% ipython --no-banner

In [1]: import numpy as np

In [2]: np.set_printoptions(precision=2, suppress=True, linewidth=140, legacy="1.25")

In [3]: def rnd(a):
   ...:     return np.round(a, 2) + 0
   ...: 

In [4]: m1 = np.loadtxt("w.csv", delimiter=",")

In [5]: rnd(m1)
Out[5]: 
array([[ 3.2 , -0.31, -1.72],
       [-0.31, -0.77,  1.2 ],
       [-1.72,  1.2 , -0.43]])

In [6]: # null space of dimension 1

In [7]: w, vecs = np.linalg.eigh(m1)

In [8]: rnd(vecs @ np.diag(w) @ vecs.T)
Out[8]: 
array([[ 3.2 , -0.31, -1.72],
       [-0.31, -0.77,  1.2 ],
       [-1.72,  1.2 , -0.43]])

In [9]: np.abs(vecs[:, -1]).round(6).argmax()
Out[9]: 0

In [10]: rnd(np.linalg.svd(m1, compute_uv=False))
Out[10]: array([4., 2., 0.])

In [11]: rnd(np.abs(vecs[:, -1]))
Out[11]: array([0.91, 0.16, 0.39])

In [12]: rnd(np.linalg.eigvalsh(m1 + 3 * np.eye(3)))
Out[12]: array([1., 3., 7.])

In [13]: rnd(np.linalg.eigvalsh(m1 @ m1))
Out[13]: array([ 0.,  4., 16.])

In [14]: rnd(vecs.T @ vecs)
Out[14]: 
array([[1., 0., 0.],
       [0., 1., 0.],
       [0., 0., 1.]])

In [15]: w.sum(), rnd(np.trace(m1))
Out[15]: (2.0, 2.0)

In [16]: K = np.array([[0.4, -0.4, -0.5],
    ...:     [0.7, 1.3, -0.7],
    ...:     [0.3, -0.3, 0.2],
    ...:     [-0.1, -1.5, 0.3]])

In [17]: vec = np.array([3, 2, 0])

In [18]: rhs = K @ vec

In [19]: rnd(np.linalg.pinv(K) @ K)
Out[19]: 
array([[1., 0., 0.],
       [0., 1., 0.],
       [0., 0., 1.]])

In [20]: rnd(rhs)
Out[20]: array([ 0.4,  4.7,  0.3, -3.3])

In [21]: rnd(np.linalg.solve(K.T @ K, K.T @ rhs))
Out[21]: array([3., 2., 0.])

In [22]: rng = np.random.default_rng(584285)

In [23]: rhs = rhs + 0.3 * rng.normal(size=4)

In [24]: rnd(rhs)
Out[24]: array([ 0.02,  4.92,  0.77, -3.34])

In [25]: c, *_ = np.linalg.lstsq(K, rhs)

In [26]: rnd(np.linalg.norm(rhs - K @ c))
Out[26]: 0.1

In [27]: rnd(K.T @ (rhs - K @ c))
Out[27]: array([0., 0., 0.])

In [28]: [round(float(np.linalg.norm(np.linalg.solve(K.T @ K + lam * np.eye(3), K.T @ rhs))), 2) for lam in (0, 1, 10, 100)]
Out[28]: [4.84, 2.27, 0.85, 0.12]

In [29]: rnd(c)
Out[29]: array([4.07, 2.26, 1.32])

In [30]: c.round()
Out[30]: array([4., 2., 1.])

In [31]: theta = np.radians(45)

In [32]: r_ = np.eye(3)

In [33]: r_[0, 0] = r_[2, 2] = np.cos(theta)

In [34]: r_[0, 2], r_[2, 0] = -np.sin(theta), np.sin(theta)

In [35]: rnd(r_)
Out[35]: 
array([[ 0.71,  0.  , -0.71],
       [ 0.  ,  1.  ,  0.  ],
       [ 0.71,  0.  ,  0.71]])

In [36]: out = K @ r_.T

In [37]: rnd(np.abs(out - K).max(axis=0))
Out[37]: array([0.29, 0.  , 0.7 ])

In [38]: rnd(out)
Out[38]: 
array([[ 0.64, -0.4 , -0.07],
       [ 0.99,  1.3 ,  0.  ],
       [ 0.07, -0.3 ,  0.35],
       [-0.28, -1.5 ,  0.14]])

In [39]: rnd(np.linalg.det(r_)), rnd(np.trace(r_))
Out[39]: (1.0, 2.41)

In [40]: rnd(r_ @ r_.T)
Out[40]: 
array([[1., 0., 0.],
       [0., 1., 0.],
       [0., 0., 1.]])

In [41]: out = np.c_[K[:, :1] @ np.array([[-2]]), np.array([1, 1, 3, 3])]

In [42]: out
Out[42]: 
array([[-0.8,  1. ],
       [-1.4,  1. ],
       [-0.6,  3. ],
       [ 0.2,  3. ]])

In [43]: rnd(np.linalg.norm(np.linalg.qr(K)[0].T @ out, axis=0) ** 2 / ((out ** 2).sum(axis=0) + 1e-12))
Out[43]: array([1.  , 0.96])

In [44]: rnd(np.linalg.lstsq(K, out[:, 0])[0])
Out[44]: array([-2.,  0.,  0.])

In [45]: rnd(np.linalg.norm(out - K @ np.linalg.lstsq(K, out)[0], axis=0))
Out[45]: array([0. , 0.9])

In [46]: np.linalg.matrix_rank(np.c_[K, out])
Out[46]: 4

In [47]: np.linalg.matrix_rank(out)
Out[47]: 2

In [48]: vec = np.array([-1, -1])

In [49]: rhs = out @ vec

In [50]: rnd(np.linalg.pinv(out) @ out)
Out[50]: 
array([[1., 0.],
       [0., 1.]])

In [51]: rnd(rhs)
Out[51]: array([-0.2,  0.4, -2.4, -3.2])

In [52]: rhs = rhs + 0.02 * rng.normal(size=4)

In [53]: rnd(rhs)
Out[53]: array([-0.19,  0.42, -2.4 , -3.18])

In [54]: c, *_ = np.linalg.lstsq(out, rhs)

In [55]: [round(float(np.linalg.norm(np.linalg.solve(out.T @ out + lam * np.eye(2), out.T @ rhs))), 2) for lam in (0, 1, 10, 100)]
Out[55]: [1.42, 1.12, 0.58, 0.14]

In [56]: mat = np.diag(np.array([2, 2, 0, 3]))

In [57]: mat
Out[57]: 
array([[2, 0, 0, 0],
       [0, 2, 0, 0],
       [0, 0, 0, 0],
       [0, 0, 0, 3]])

In [58]: rnd(np.linalg.pinv(mat))
Out[58]: 
array([[0.5 , 0.  , 0.  , 0.  ],
       [0.  , 0.5 , 0.  , 0.  ],
       [0.  , 0.  , 0.  , 0.  ],
       [0.  , 0.  , 0.  , 0.33]])

In [59]: mat[:, 0] @ mat[:, 2]
Out[59]: 0

In [60]: rk = np.linalg.matrix_rank(mat)

In [61]: rk
Out[61]: 3

In [62]: null = np.linalg.svd(mat)[2][rk:].T

In [63]: np.allclose(mat @ null, 0)
Out[63]: True

In [64]: [int(np.linalg.matrix_rank(mat[:i])) for i in range(1, len(mat) + 1)]
Out[64]: [1, 2, 2, 3]

In [65]: np.linalg.matrix_rank(mat.T @ mat), np.linalg.matrix_rank(mat @ mat.T)
Out[65]: (3, 3)

In [66]: null[:, 0] / null[np.abs(null[:, 0]).round(6).argmax(), 0]
Out[66]: array([0., 0., 1., 0.])

In [67]: mat @ null
Out[67]: 
array([[0.],
       [0.],
       [0.],
       [0.]])

In [68]: [int(np.linalg.matrix_rank(mat[:, :j + 1])) for j in range(4)]
Out[68]: [1, 2, 2, 3]

In [69]: F = np.load("sample1.npy")

In [70]: rnd(F)
Out[70]: 
array([[ 0.81,  0.59,  0.  ],
       [-0.59,  0.81,  0.  ],
       [ 0.  ,  0.  ,  1.  ]])

In [71]: vec = np.array([-3, -5, 5])

In [72]: [p for p in range(1, 25) if np.allclose(np.linalg.matrix_power(F, p), np.eye(3))]
Out[72]: [10, 20]

In [73]: rnd(np.linalg.inv(F))
Out[73]: 
array([[ 0.81, -0.59,  0.  ],
       [ 0.59,  0.81,  0.  ],
       [ 0.  ,  0.  ,  1.  ]])

In [74]: rnd(np.linalg.det(F))
Out[74]: 1.0

In [75]: 3 - np.linalg.matrix_rank(F - np.eye(3), tol=1e-8)
Out[75]: 1

In [76]: rnd(np.linalg.norm(vec)), rnd(np.linalg.norm(F @ vec))
Out[76]: (7.68, 7.68)

In [77]: rnd(np.linalg.det(F))
Out[77]: 1.0

In [78]: (F != 0).astype(int)
Out[78]: 
array([[1, 1, 0],
       [1, 1, 0],
       [0, 0, 1]])

In [79]: data = np.load("m.npy")

In [80]: data
Out[80]: 
array([[3, 3, 0, 0, 0, 0],
       [1, 1, 0, 0, 0, 0],
       [3, 1, 0, 0, 0, 0],
       [0, 0, 3, 3, 0, 0],
       [0, 0, 1, 1, 0, 0],
       [0, 0, 3, 1, 0, 0],
       [0, 0, 0, 0, 3, 3],
       [0, 0, 0, 0, 1, 1],
       [0, 0, 0, 0, 3, 1]])

In [81]: vec = np.array([-2, 1, -2, 0, -2, -3])

In [82]: rhs = data @ vec

In [83]: c, lr = np.zeros(6), 1 / np.linalg.norm(data, 2) ** 2

In [84]: for i in range(150):
    ...:     c -= lr * data.T @ (data @ c - rhs)
    ...:     if i % 50 == 0: print(i, round(np.linalg.norm(data @ c - rhs), 2))
    ...: 
0 2.95
50 0.24
100 0.02

In [85]: rnd(np.linalg.cond(data))
Out[85]: 4.52

In [86]: out = data / np.linalg.norm(data, axis=1, keepdims=True)

In [87]: C2 = out @ out.T

In [88]: np.argwhere(np.triu(np.abs(C2) > 0.95, 1))
Out[88]: 
array([[0, 1],
       [3, 4],
       [6, 7]])

In [89]: rnd(C2)
Out[89]: 
array([[1.  , 1.  , 0.89, 0.  , 0.  , 0.  , 0.  , 0.  , 0.  ],
       [1.  , 1.  , 0.89, 0.  , 0.  , 0.  , 0.  , 0.  , 0.  ],
       [0.89, 0.89, 1.  , 0.  , 0.  , 0.  , 0.  , 0.  , 0.  ],
       [0.  , 0.  , 0.  , 1.  , 1.  , 0.89, 0.  , 0.  , 0.  ],
       [0.  , 0.  , 0.  , 1.  , 1.  , 0.89, 0.  , 0.  , 0.  ],
       [0.  , 0.  , 0.  , 0.89, 0.89, 1.  , 0.  , 0.  , 0.  ],
       [0.  , 0.  , 0.  , 0.  , 0.  , 0.  , 1.  , 1.  , 0.89],
       [0.  , 0.  , 0.  , 0.  , 0.  , 0.  , 1.  , 1.  , 0.89],
       [0.  , 0.  , 0.  , 0.  , 0.  , 0.  , 0.89, 0.89, 1.  ]])

In [90]: (C2 - 2 * np.eye(9)).round(6).argmax(axis=1)
Out[90]: array([1, 0, 0, 4, 3, 3, 7, 6, 6])

In [91]: proj = data @ np.linalg.solve(data.T @ data, data.T)

In [92]: np.linalg.matrix_rank(np.eye(9) - proj)
Out[92]: 3

In [93]: np.allclose(proj @ proj, proj)
Out[93]: True

In [94]: rnd(np.linalg.eigvalsh(proj))
Out[94]: array([0., 0., 0., 1., 1., 1., 1., 1., 1.])

In [95]: rnd(proj @ data[:, 2])
Out[95]: array([0., 0., 0., 3., 1., 3., 0., 0., 0.])

In [96]: M = np.loadtxt("data.csv", delimiter=",")

In [97]: M
Out[97]: 
array([[ 0.27, -0.04,  2.34],
       [ 0.01,  0.06, -1.33],
       [ 0.73, -0.03,  0.88],
       [-0.2 , -0.09, -5.8 ],
       [ 0.66,  0.3 ,  1.63],
       [-0.43, -0.08, -1.27],
       [-0.46,  0.03,  2.02],
       [-0.08, -0.1 , -3.76],
       [ 0.24,  0.05,  0.31],
       [ 0.09,  0.07, -0.54],
       [ 0.07,  0.18, -3.42],
       [ 0.19, -0.25,  0.48],
       [-0.06, -0.09,  1.58],
       [-0.47,  0.22,  0.89],
       [-0.1 , -0.23, -3.41],
       [ 1.43,  0.08,  0.31],
       [-0.67, -0.09, -2.09],
       [ 1.6 ,  0.03,  2.41],
       [-1.06, -0.1 ,  1.51],
       [ 0.25, -0.09, -3.62],
       [-1.16,  0.01, -1.17],
       [-1.15, -0.03, -5.37],
       [-0.5 ,  0.  , -2.21],
       [-0.2 , -0.12,  0.74],
       [-0.47, -0.06, -1.04],
       [ 0.49,  0.11, -2.58],
       [-0.12,  0.02, -1.3 ]])

In [98]: W = np.array([[4, 9, -7, -1, -6, -1], [-6, 8, 8, -8, 2, -3], [7, 2, -4, 9, 2, 4]])

In [99]: c = np.array([-5, 9, -9, 4, 9, 9])

In [100]: hid = np.maximum(M @ W + c, 0)

In [101]: np.linalg.matrix_rank(hid)
Out[101]: 6

In [102]: rnd((hid > 0).mean(axis=0))
Out[102]: array([0.37, 0.78, 0.33, 0.44, 0.96, 0.74])

In [103]: Z = np.array([[2, 1], [2, 1], [1, 0], [2, 0], [2, 1], [2, 0]])

In [104]: W @ Z
Out[104]: 
array([[ 3,  7],
       [-6,  4],
       [44, 11]])

In [105]: Xs = M - M.mean(axis=0)

In [106]: U, sv, VT = np.linalg.svd(Xs, full_matrices=False)

In [107]: rnd(sv ** 2 / (sv ** 2).sum())
Out[107]: array([0.93, 0.07, 0.  ])

In [108]: rnd(Xs.mean(axis=0))
Out[108]: array([0., 0., 0.])

In [109]: rnd(VT[0] * np.sign(VT[0, np.abs(VT[0]).argmax()]))
Out[109]: array([0.1 , 0.01, 0.99])

In [110]: np.searchsorted(np.cumsum(sv ** 2) / (sv ** 2).sum(), 0.9) + 1
Out[110]: 1

In [111]: proj = M @ np.linalg.solve(M.T @ M, M.T)

In [112]: np.allclose(proj @ proj, proj)
Out[112]: True

In [113]: rnd(np.linalg.eigvalsh(proj))
Out[113]: array([0., 0., 0., 0., 0., 0., 0., 0., 0., 0., 0., 0., 0., 0., 0., 0., 0., 0., 0., 0., 0., 0., 0., 0., 1., 1., 1.])

In [114]: Xs = (M - M.mean(axis=0)) / M.std(axis=0)

In [115]: np.argwhere(np.abs(Xs) > 2)
Out[115]: 
array([[ 3,  2],
       [ 4,  1],
       [15,  0],
       [17,  0]])

In [116]: c = np.linalg.lstsq(np.delete(Xs, 1, axis=1), Xs[:, 1])[0]

In [117]: rnd(c)
Out[117]: array([0.21, 0.13])

In [118]: rnd(1 - np.var(Xs[:, 1] - np.delete(Xs, 1, axis=1) @ c))
Out[118]: 0.08

In [119]: X = np.array([[-0.76, 0.99, 0.02],
     ...:     [-0.7, 1.0, 0.99],
     ...:     [-0.39, 0.97, 0.83],
     ...:     [-0.62, 0.8, -0.81],
     ...:     [0.11, 0.11, 0.46],
     ...:     [-0.51, 0.93, 0.16],
     ...:     [0.46, -0.88, -0.01],
     ...:     [0.86, -1.0, -0.65],
     ...:     [0.04, 0.8, 0.9],
     ...:     [0.49, -0.95, -0.4],
     ...:     [0.84, -0.77, 0.99],
     ...:     [-0.31, 0.97, 0.89],
     ...:     [0.69, -0.94, 0.6],
     ...:     [-0.53, 0.89, -0.23],
     ...:     [-0.31, -0.77, -0.98],
     ...:     [0.21, -0.56, -0.06],
     ...:     [-0.83, 0.96, -0.93],
     ...:     [-0.12, -0.74, -0.92],
     ...:     [0.55, -0.83, 0.55]])

In [120]: out = np.c_[X[:, :1] @ np.array([[-1]]), np.array([3, 8, -7, 9, -5, -4, 5, -7, -4, 1, -5, 6, 6, -2, 6, 9, -9, -6, -7])]

In [121]: out
Out[121]: 
array([[ 0.76,  3.  ],
       [ 0.7 ,  8.  ],
       [ 0.39, -7.  ],
       [ 0.62,  9.  ],
       [-0.11, -5.  ],
       [ 0.51, -4.  ],
       [-0.46,  5.  ],
       [-0.86, -7.  ],
       [-0.04, -4.  ],
       [-0.49,  1.  ],
       [-0.84, -5.  ],
       [ 0.31,  6.  ],
       [-0.69,  6.  ],
       [ 0.53, -2.  ],
       [ 0.31,  6.  ],
       [-0.21,  9.  ],
       [ 0.83, -9.  ],
       [ 0.12, -6.  ],
       [-0.55, -7.  ]])

In [122]: rnd(np.linalg.norm(np.linalg.qr(X)[0].T @ out, axis=0) ** 2 / ((out ** 2).sum(axis=0) + 1e-12))
Out[122]: array([1.  , 0.15])

In [123]: np.linalg.matrix_rank(np.c_[X, out])
Out[123]: 4

In [124]: rnd(np.linalg.lstsq(X, out[:, 0])[0])
Out[124]: array([-1.,  0.,  0.])
